$ python -q
>>> import numpy as np
>>> from numpy import linalg as LA
>>> np.set_printoptions(suppress=True, linewidth=200)
>>> feats = np.load("w.npy")
>>> feats
array([[ 1, -1,  3,  0, -1,  3,  3,  3,  2,  1,  2],
       [ 0,  0,  2,  3,  2,  0,  3, -3,  1,  1, -3],
       [ 3, -1,  3, -2, -3,  2, -3,  0,  2,  2,  2],
       [ 1, -1,  3,  0, -1,  3,  3,  3,  2,  1,  2],
       [ 0,  3, -3,  2, -3,  3, -2, -3, -1, -1,  2],
       [-2,  2,  1,  3,  0,  0,  0,  2,  3, -1, -1],
       [ 2, -2,  2,  0, -3,  1, -3, -2, -3,  3,  0],
       [-1,  3, -2, -2, -3, -3, -3,  3,  3,  1,  1],
       [-2, -3, -2, -1,  2, -1, -1,  1,  2,  2,  0],
       [ 0, -3, -2,  0,  0,  1,  1, -1,  0,  1,  3],
       [ 1, -2, -1,  0, -1,  0,  2,  3,  1,  2, -3],
       [-3, -2, -2,  2, -2, -3,  0, -2, -2,  3,  0]])
>>> # row 3 repeats row 0
>>> def softmax(z):
...     e = np.exp(z - z.max(axis=-1, keepdims=True))
...     return e / e.sum(axis=-1, keepdims=True)
... 
>>> np.round(softmax(feats[0]), 2) + 0
array([0.03, 0.  , 0.2 , 0.01, 0.  , 0.2 , 0.2 , 0.2 , 0.07, 0.03, 0.07])
>>> np.round(softmax(feats[0] + 3), 2) + 0
array([0.03, 0.  , 0.2 , 0.01, 0.  , 0.2 , 0.2 , 0.2 , 0.07, 0.03, 0.07])
>>> scores = feats @ feats.T / np.sqrt(11)
>>> np.round(softmax(scores)[0] @ feats, 2) + 0
array([ 1., -1.,  3.,  0., -1.,  3.,  3.,  3.,  2.,  1.,  2.])
>>> softmax(scores).round(6).argmax(axis=1)
array([ 0,  1,  2,  0,  4,  5,  6,  7,  8,  9, 10, 11])
>>> np.round(softmax(scores), 2) + 0
array([[0.5 , 0.  , 0.  , 0.5 , 0.  , 0.  , 0.  , 0.  , 0.  , 0.  , 0.  , 0.  ],
       [0.  , 1.  , 0.  , 0.  , 0.  , 0.  , 0.  , 0.  , 0.  , 0.  , 0.  , 0.  ],
       [0.  , 0.  , 1.  , 0.  , 0.  , 0.  , 0.  , 0.  , 0.  , 0.  , 0.  , 0.  ],
       [0.5 , 0.  , 0.  , 0.5 , 0.  , 0.  , 0.  , 0.  , 0.  , 0.  , 0.  , 0.  ],
       [0.  , 0.  , 0.  , 0.  , 1.  , 0.  , 0.  , 0.  , 0.  , 0.  , 0.  , 0.  ],
       [0.  , 0.  , 0.  , 0.  , 0.  , 1.  , 0.  , 0.  , 0.  , 0.  , 0.  , 0.  ],
       [0.  , 0.  , 0.  , 0.  , 0.  , 0.  , 1.  , 0.  , 0.  , 0.  , 0.  , 0.  ],
       [0.  , 0.  , 0.  , 0.  , 0.  , 0.  , 0.  , 1.  , 0.  , 0.  , 0.  , 0.  ],
       [0.  , 0.  , 0.  , 0.  , 0.  , 0.  , 0.  , 0.  , 0.99, 0.  , 0.  , 0.  ],
       [0.  , 0.  , 0.  , 0.  , 0.  , 0.  , 0.  , 0.  , 0.01, 0.96, 0.  , 0.01],
       [0.  , 0.  , 0.  , 0.  , 0.  , 0.  , 0.  , 0.  , 0.  , 0.  , 0.99, 0.  ],
       [0.  , 0.  , 0.  , 0.  , 0.  , 0.  , 0.  , 0.  , 0.  , 0.  , 0.  , 1.  ]])
>>> out = np.c_[feats[:, :1] @ np.array([[2]]), np.array([3, 0, 0, 3, 3, -1, 0, 0, 1, -2, -2, -3])]
>>> out
array([[ 2,  3],
       [ 0,  0],
       [ 6,  0],
       [ 2,  3],
       [ 0,  3],
       [-4, -1],
       [ 4,  0],
       [-2,  0],
       [-4,  1],
       [ 0, -2],
       [ 2, -2],
       [-6, -3]])
>>> LA.matrix_rank(out)
np.int64(2)
>>> np.round(LA.lstsq(feats, out[:, 0])[0], 2) + 0
array([2., 0., 0., 0., 0., 0., 0., 0., 0., 0., 0.])
>>> np.round(LA.norm(out - feats @ LA.lstsq(feats, out)[0], axis=0), 2) + 0
array([0., 0.])
>>> np.round(LA.norm(LA.qr(feats)[0].T @ out, axis=0) ** 2 / ((out ** 2).sum(axis=0) + 1e-12), 2)
array([1., 1.])
>>> Uu, sig, Vt = LA.svd(feats, full_matrices=False)
>>> Uu.shape, sig.shape, Vt.shape
((12, 11), (11,), (11, 11))
>>> sig.round(2)
array([11.72, 10.71,  9.78,  8.77,  6.6 ,  6.34,  4.54,  3.81,  2.81,  1.21,  0.52])
>>> np.round(Vt @ Vt.T, 2) + 0
array([[1., 0., 0., 0., 0., 0., 0., 0., 0., 0., 0.],
       [0., 1., 0., 0., 0., 0., 0., 0., 0., 0., 0.],
       [0., 0., 1., 0., 0., 0., 0., 0., 0., 0., 0.],
       [0., 0., 0., 1., 0., 0., 0., 0., 0., 0., 0.],
       [0., 0., 0., 0., 1., 0., 0., 0., 0., 0., 0.],
       [0., 0., 0., 0., 0., 1., 0., 0., 0., 0., 0.],
       [0., 0., 0., 0., 0., 0., 1., 0., 0., 0., 0.],
       [0., 0., 0., 0., 0., 0., 0., 1., 0., 0., 0.],
       [0., 0., 0., 0., 0., 0., 0., 0., 1., 0., 0.],
       [0., 0., 0., 0., 0., 0., 0., 0., 0., 1., 0.],
       [0., 0., 0., 0., 0., 0., 0., 0., 0., 0., 1.]])
>>> np.round(Uu.T @ feats @ Vt.T, 2) + 0
array([[11.72,  0.  ,  0.  ,  0.  ,  0.  ,  0.  ,  0.  ,  0.  ,  0.  ,  0.  ,  0.  ],
       [ 0.  , 10.71,  0.  ,  0.  ,  0.  ,  0.  ,  0.  ,  0.  ,  0.  ,  0.  ,  0.  ],
       [ 0.  ,  0.  ,  9.78,  0.  ,  0.  ,  0.  ,  0.  ,  0.  ,  0.  ,  0.  ,  0.  ],
       [ 0.  ,  0.  ,  0.  ,  8.77,  0.  ,  0.  ,  0.  ,  0.  ,  0.  ,  0.  ,  0.  ],
       [ 0.  ,  0.  ,  0.  ,  0.  ,  6.6 ,  0.  ,  0.  ,  0.  ,  0.  ,  0.  ,  0.  ],
       [ 0.  ,  0.  ,  0.  ,  0.  ,  0.  ,  6.34,  0.  ,  0.  ,  0.  ,  0.  ,  0.  ],
       [ 0.  ,  0.  ,  0.  ,  0.  ,  0.  ,  0.  ,  4.54,  0.  ,  0.  ,  0.  ,  0.  ],
       [ 0.  ,  0.  ,  0.  ,  0.  ,  0.  ,  0.  ,  0.  ,  3.81,  0.  ,  0.  ,  0.  ],
       [ 0.  ,  0.  ,  0.  ,  0.  ,  0.  ,  0.  ,  0.  ,  0.  ,  2.81,  0.  ,  0.  ],
       [ 0.  ,  0.  ,  0.  ,  0.  ,  0.  ,  0.  ,  0.  ,  0.  ,  0.  ,  1.21,  0.  ],
       [ 0.  ,  0.  ,  0.  ,  0.  ,  0.  ,  0.  ,  0.  ,  0.  ,  0.  ,  0.  ,  0.52]])
>>> (sig > 1e-8).sum()
np.int64(11)
>>> P = feats @ LA.solve(feats.T @ feats, feats.T)
>>> np.round(LA.eigvalsh(P), 2)
array([0., 1., 1., 1., 1., 1., 1., 1., 1., 1., 1., 1.])
>>> m1 = np.loadtxt("run11.csv", delimiter=",")
>>> m1
array([[ 0.7 , -0.1 ,  1.2 , -0.8 ,  0.3 ,  1.1 ,  1.5 ,  0.  ],
       [ 0.7 ,  0.5 ,  0.8 ,  1.1 , -0.1 ,  0.4 , -0.2 ,  0.1 ],
       [-0.48,  1.05, -0.54,  0.47, -0.08,  1.65,  0.98,  0.19],
       [ 1.  , -0.4 , -0.2 , -0.5 , -0.2 ,  0.  ,  0.8 , -0.9 ],
       [ 0.  , -0.1 ,  0.  ,  0.9 , -1.3 , -0.8 ,  1.4 ,  0.9 ],
       [-0.1 ,  1.  , -0.5 ,  0.2 ,  0.1 ,  1.5 ,  0.6 , -0.1 ],
       [ 1.5 , -0.6 , -1.4 ,  1.2 , -0.9 ,  0.9 , -0.5 , -1.  ],
       [ 1.1 , -0.4 , -0.8 ,  1.7 ,  1.4 ,  0.9 , -0.4 ,  0.7 ],
       [ 0.3 ,  0.2 ,  1.5 ,  1.  ,  0.4 ,  0.1 ,  1.  ,  0.7 ]])
>>> x = np.array([-1, 0, 1, 0, -1, -1, -2, -2, 0, 1, 0])
>>> y = feats @ x
>>> y
array([-11,   1,   9, -11,   6,  -2,  15,   6,   1,  -2,  -9,  13])
>>> np.round(LA.lstsq(feats, y)[0], 2) + 0
array([-1.,  0.,  1.,  0., -1., -1., -2., -2.,  0.,  1.,  0.])
>>> rng = np.random.default_rng(8754)
>>> y = y + 0.05 * rng.normal(size=12)
>>> y.round(2)
array([-10.98,   0.92,   8.92, -11.02,   6.06,  -1.98,  15.07,   5.98,   1.05,  -1.96,  -9.01,  13.06])
>>> c, *_ = LA.lstsq(feats, y)
>>> [round(float(LA.norm(LA.solve(feats.T @ feats + lam * np.eye(11), feats.T @ y))), 2) for lam in (0, 1, 10, 100)]
[3.59, 3.44, 2.9, 1.43]
>>> np.round(feats.T @ (y - feats @ c), 2) + 0
array([0., 0., 0., 0., 0., 0., 0., 0., 0., 0., 0.])
>>> G = m1.T @ m1
>>> np.round(LA.svd(m1, compute_uv=False) ** 2, 2)
array([14.69, 12.27,  7.77,  6.65,  5.67,  2.05,  0.33,  0.11])
>>> (m1 @ m1.T).shape
(9, 9)
>>> round(np.trace(G), 2), round((m1 ** 2).sum(), 2)
(np.float64(49.54), np.float64(49.54))
>>> u = np.array([1, 2, 0])
>>> np.round(np.polyval(u, m1[7]), 2)
array([ 3.41, -0.64, -0.96,  6.29,  4.76,  2.61, -0.64,  1.89])
>>> W0 = np.load("arr.npy")
>>> W0
array([[  3,   4,   5,   6,   7,   8,   9,  10,  11,  12,  13,  14,  15],
       [ 16,  17,  18,  19,  20,  21,  22,  23,  24,  25,  26,  27,  28],
       [ 29,  30,  31,  32,  33,  34,  35,  36,  37,  38,  39,  40,  41],
       [ 42,  43,  44,  45,  46,  47,  48,  49,  50,  51,  52,  53,  54],
       [ 55,  56,  57,  58,  59,  60,  61,  62,  63,  64,  65,  66,  67],
       [ 68,  69,  70,  71,  72,  73,  74,  75,  76,  77,  78,  79,  80],
       [ 81,  82,  83,  84,  85,  86,  87,  88,  89,  90,  91,  92,  93],
       [ 94,  95,  96,  97,  98,  99, 100, 101, 102, 103, 104, 105, 106]])
>>> x = np.array([2, -3, -2, 2, 3, 3, -1, 2])
>>> y = m1 @ x
>>> c, lr = np.zeros(8), 1 / LA.norm(m1, 2) ** 2
>>> for i in range(12):
...     c -= lr * m1.T @ (m1 @ c - y)
...     if i % 2 == 0: print(i, round(LA.norm(m1 @ c - y), 2))
... 
0 5.77
2 3.25
4 2.33
6 1.82
8 1.48
10 1.25
>>> c.round(2)
array([ 2.35, -1.84, -2.04,  2.27,  3.4 ,  2.25, -0.82,  1.22])
>>> round(float(LA.cond(m1)), 2)
11.71
>>> rank = LA.matrix_rank(W0)
>>> rank
np.int64(2)
>>> null = LA.svd(W0)[2][rank:].T
>>> null.shape
(13, 11)
>>> np.allclose(W0 @ null, 0)
True
>>> [int(LA.matrix_rank(W0[:, :j + 1])) for j in range(13)]
[1, 2, 2, 2, 2, 2, 2, 2, 2, 2, 2, 2, 2]
>>> out = np.array([[1, -2], [-2, -1], [-1, 2]])
>>> F = np.kron(np.eye(3, dtype=int), out)
>>> F
array([[ 1, -2,  0,  0,  0,  0],
       [-2, -1,  0,  0,  0,  0],
       [-1,  2,  0,  0,  0,  0],
       [ 0,  0,  1, -2,  0,  0],
       [ 0,  0, -2, -1,  0,  0],
       [ 0,  0, -1,  2,  0,  0],
       [ 0,  0,  0,  0,  1, -2],
       [ 0,  0,  0,  0, -2, -1],
       [ 0,  0,  0,  0, -1,  2]])
>>> P = F @ LA.solve(F.T @ F, F.T)
>>> P.round(2) + 0
array([[ 0.5,  0. , -0.5,  0. ,  0. ,  0. ,  0. ,  0. ,  0. ],
       [ 0. ,  1. ,  0. ,  0. ,  0. ,  0. ,  0. ,  0. ,  0. ],
       [-0.5,  0. ,  0.5,  0. ,  0. ,  0. ,  0. ,  0. ,  0. ],
       [ 0. ,  0. ,  0. ,  0.5,  0. , -0.5,  0. ,  0. ,  0. ],
       [ 0. ,  0. ,  0. ,  0. ,  1. ,  0. ,  0. ,  0. ,  0. ],
       [ 0. ,  0. ,  0. , -0.5,  0. ,  0.5,  0. ,  0. ,  0. ],
       [ 0. ,  0. ,  0. ,  0. ,  0. ,  0. ,  0.5,  0. , -0.5],
       [ 0. ,  0. ,  0. ,  0. ,  0. ,  0. ,  0. ,  1. ,  0. ],
       [ 0. ,  0. ,  0. ,  0. ,  0. ,  0. , -0.5,  0. ,  0.5]])
>>> np.round(P @ F[:, 2], 2)
array([ 0.,  0.,  0.,  1., -2., -1.,  0.,  0.,  0.])
>>> np.allclose(P @ P, P)
True
>>> data = np.load("test15.npy")
>>> data
array([[ 3.,  3.,  4.,  0.,  0.,  0.,  0.,  0.,  0.,  0.,  0.,  0.,  0.],
       [-4., -4.,  0.,  0.,  0.,  0.,  0.,  0.,  0.,  0.,  0.,  0.,  0.],
       [ 0., -2.,  3.,  0.,  0.,  0.,  0.,  0.,  0.,  0.,  0.,  0.,  0.],
       [ 0.,  0.,  0., -3., -2.,  0.,  3., -2., -3., -3., -2., -1., -3.],
       [ 0.,  0.,  0., -1.,  0., -2.,  2., -2.,  3., -3.,  2., -1.,  2.],
       [ 0.,  0.,  0., -1.,  2.,  2.,  3.,  0., -3.,  1.,  0., -3.,  3.],
       [ 0.,  0.,  0., -3.,  2.,  2., -3.,  2.,  3.,  3.,  3., -1., -1.],
       [ 0.,  0.,  0., -2., -2.,  2., -1., -2., -2., -3., -1.,  3.,  2.],
       [ 0.,  0.,  0.,  1.,  2.,  0., -3.,  0.,  3.,  2.,  0., -1.,  1.],
       [ 0.,  0.,  0.,  2.,  0., -3.,  0., -2., -3.,  0.,  3., -3., -3.],
       [ 0.,  0.,  0.,  0., -3., -2.,  2., -3., -1.,  1., -2.,  0.,  0.],
       [ 0.,  0.,  0., -3., -1., -1., -2.,  1.,  1.,  2., -2.,  1., -1.],
       [ 0.,  0.,  0., -2., -2., -2.,  0.,  1., -3., -1., -1.,  3., -1.]])
>>> np.flatnonzero(LA.matrix_power((data != 0) + (data.T != 0) + np.eye(13), 13)[2])
array([0, 1, 2])
>>> out = data / LA.norm(data, axis=1, keepdims=True)
>>> G = out @ out.T
>>> np.round(LA.norm(out, axis=1), 2)
array([1., 1., 1., 1., 1., 1., 1., 1., 1., 1., 1., 1., 1.])
>>> round(float(np.degrees(np.arccos(np.clip(G[5, 6], -1, 1)))), 2)
94.4
>>> (G - 2 * np.eye(13)).round(6).argmax(axis=1)
array([ 2,  2,  1, 10, 10,  3,  8, 12,  6,  3,  3,  6,  3])
>>> out = np.array([[0, 2],
...     [-2, -1],
...     [1, -2],
...     [-2, -1],
...     [0, 2],
...     [0, -1],
...     [2, -2],
...     [-1, 0],
...     [0, 2],
...     [0, 1],
...     [1, -1],
...     [-1, 2],
...     [2, 1]])
>>> data @ out
array([[ -2.,  -5.],
       [  8.,  -4.],
       [  7.,  -4.],
       [  7., -19.],
       [ 15.,   0.],
       [ 17., -11.],
       [  0.,  14.],
       [  4.,   0.],
       [ -5.,  16.],
       [ -2., -17.],
       [  5.,  -7.],
       [ -4.,  13.],
       [ -3.,  -1.]])
>>> np.vstack([data, out.T]).shape
(15, 13)
>>> LA.matrix_rank(data @ out)
np.int64(2)
>>> np.einsum("ij,ij->i", data, data)
array([34., 32., 13., 58., 40., 46., 59., 44., 29., 53., 32., 27., 34.])
>>> np.einsum("ik,kj->ji", data, out)
array([[ -2.,   8.,   7.,   7.,  15.,  17.,   0.,   4.,  -5.,  -2.,   5.,  -4.,  -3.],
       [ -5.,  -4.,  -4., -19.,   0., -11.,  14.,   0.,  16., -17.,  -7.,  13.,  -1.]])
>>> out.T @ data.T
array([[ -2.,   8.,   7.,   7.,  15.,  17.,   0.,   4.,  -5.,  -2.,   5.,  -4.,  -3.],
       [ -5.,  -4.,  -4., -19.,   0., -11.,  14.,   0.,  16., -17.,  -7.,  13.,  -1.]])
>>> np.einsum("ik,kj->ij", data, out)
array([[ -2.,  -5.],
       [  8.,  -4.],
       [  7.,  -4.],
       [  7., -19.],
       [ 15.,   0.],
       [ 17., -11.],
       [  0.,  14.],
       [  4.,   0.],
       [ -5.,  16.],
       [ -2., -17.],
       [  5.,  -7.],
       [ -4.,  13.],
       [ -3.,  -1.]])
